$ python -q
>>> import numpy as np
>>> import numpy.linalg as la
>>> np.set_printoptions(suppress=True, linewidth=140)
>>> q, _ = la.qr(np.array([[0.0, 2.4, -1.8],
...     [2.4, -1.8, 1.4],
...     [-0.4, 1.9, -2.1],
...     [0.2, -0.9, -0.4]]))
>>> E = q @ q.T
>>> E.round(3)
array([[ 0.659,  0.086,  0.396, -0.245],
       [ 0.086,  0.978, -0.101,  0.062],
       [ 0.396, -0.101,  0.539,  0.285],
       [-0.245,  0.062,  0.285,  0.824]])
>>> np.round(E @ la.pinv(E) @ E, 3)
array([[ 0.659,  0.086,  0.396, -0.245],
       [ 0.086,  0.978, -0.101,  0.062],
       [ 0.396, -0.101,  0.539,  0.285],
       [-0.245,  0.062,  0.285,  0.824]])
>>> round(float(np.trace(la.pinv(E) @ E)), 3)
3.0
>>> la.lstsq(E[:-1].T, E[-1])[2]
np.int32(3)
>>> np.abs(np.diag(la.qr(E)[1])) > 1e-9
array([ True,  True,  True, False])
>>> np.allclose(E[:-1].T @ la.lstsq(E[:-1].T, E[-1])[0], E[-1])
True
>>> X = np.loadtxt("test12.csv", delimiter=",")
>>> X
array([[ -2.,  20.,   0.],
       [-10.,   8.,   0.],
       [ 18., -36.,   0.],
       [  6., -14.,   0.],
       [  2.,  -8.,   0.],
       [-18.,   8.,   0.]])
>>> U, sig, Vt = la.svd(X)
>>> sig.round(3)
array([51.367, 15.408,  0.   ])
>>> M2 = U[:, :2] @ np.diag(sig[:2]) @ Vt[:2]
>>> round(la.norm(X - M2, 2), 3), sig[2]
(np.float64(0.0), np.float64(0.0))
>>> M2.round(3)
array([[ -2.,  20.,   0.],
       [-10.,   8.,   0.],
       [ 18., -36.,   0.],
       [  6., -14.,   0.],
       [  2.,  -8.,   0.],
       [-18.,   8.,   0.]])
>>> np.allclose(M2[:-1].T @ la.lstsq(M2[:-1].T, M2[-1])[0], M2[-1])
True
>>> np.abs(np.diag(la.qr(M2)[1])) > 1e-9
array([ True,  True, False])
>>> round(float(np.trace(la.pinv(M2) @ M2)), 3)
2.0
>>> la.lstsq(M2[:-1].T, M2[-1])[2]
np.int32(2)
>>> M2 = X / np.sqrt((X ** 2).mean(axis=1, keepdims=True))
>>> la.matrix_rank(X - X.mean(axis=1, keepdims=True))
np.int64(2)
>>> np.round(X - X.mean(axis=1, keepdims=True), 3)
array([[ -8.   ,  14.   ,  -6.   ],
       [ -9.333,   8.667,   0.667],
       [ 24.   , -30.   ,   6.   ],
       [  8.667, -11.333,   2.667],
       [  4.   ,  -6.   ,   2.   ],
       [-14.667,  11.333,   3.333]])
>>> la.matrix_rank(M2) == la.matrix_rank(X)
np.True_
>>> [round(float(x), 3) for x in la.svd(X, compute_uv=False)[:3]]
[51.367, 15.408, 0.0]
>>> U, sig, Vt = la.svd(X)
>>> V = Vt[:(sig > 1e-8).sum()]
>>> rng = np.random.default_rng(9322)
>>> vec = X[2] + -1 * X[5] + rng.integers(2) * np.eye(3)[1]
>>> vec
array([ 36., -44.,   0.])
>>> la.matrix_rank(np.vstack([X, vec]))
np.int64(2)
>>> np.round(np.diag(V.T @ V), 3)
array([1., 1., 0.])
>>> round(la.norm(vec - V.T @ V @ vec), 3)
np.float64(0.0)
>>> np.allclose(V.T @ V @ vec, vec)
True
>>> labels = rng.integers(0, 2, 6)
>>> A = np.array([[2, 1, 3, 3, 3, 2],
...     [1, 3, 1, 2, 2, 0],
...     [0, 1, 3, 2, 3, 0],
...     [1, 2, 0, 3, 2, 0],
...     [0, 1, 3, 0, 1, 2],
...     [3, 0, 0, 3, 0, 3]]) * (labels[:, None] == labels)
>>> A
array([[2, 1, 3, 3, 0, 0],
       [1, 3, 1, 2, 0, 0],
       [0, 1, 3, 2, 0, 0],
       [1, 2, 0, 3, 0, 0],
       [0, 0, 0, 0, 1, 2],
       [0, 0, 0, 0, 0, 3]])
>>> vec = np.array([2, 1, 1, 2, 0, -2])
>>> rhs = A @ vec
>>> coef, lr = np.zeros(6), 1 / la.norm(A, 2) ** 2
>>> for i in range(6):
...     coef -= lr * A.T @ (A @ coef - rhs)
...     if i % 2 == 0: print(i, round(la.norm(A @ coef - rhs), 3))
... 
0 5.731
2 3.502
4 2.305
>>> round(float(la.cond(A)), 3)
8.989
>>> (la.matrix_power((A != 0) + (A.T != 0) + np.eye(6), 6) > 0).astype(int)
array([[1, 1, 1, 1, 0, 0],
       [1, 1, 1, 1, 0, 0],
       [1, 1, 1, 1, 0, 0],
       [1, 1, 1, 1, 0, 0],
       [0, 0, 0, 0, 1, 1],
       [0, 0, 0, 0, 1, 1]])
>>> round(float(la.det(A)), 3)
90.0
>>> (A != 0).astype(int)
array([[1, 1, 1, 1, 0, 0],
       [1, 1, 1, 1, 0, 0],
       [0, 1, 1, 1, 0, 0],
       [1, 1, 0, 1, 0, 0],
       [0, 0, 0, 0, 1, 1],
       [0, 0, 0, 0, 0, 1]])
>>> np.flatnonzero(la.matrix_power((A != 0) + (A.T != 0) + np.eye(6), 6)[1])
array([0, 1, 2, 3])
>>> labels = rng.permutation(6)
>>> labels
array([5, 2, 4, 3, 0, 1])
>>> M2 = A[labels][:, labels]
>>> np.diag(M2)
array([3, 3, 1, 3, 2, 3])
>>> round(float(la.det(M2)), 3), round(la.det(A[labels]), 3)
(90.0, np.float64(90.0))
>>> np.allclose(M2, A)
False
>>> np.round(np.sort(np.abs(la.eigvals(M2))), 3)
array([1.   , 1.403, 1.784, 1.784, 3.   , 6.715])
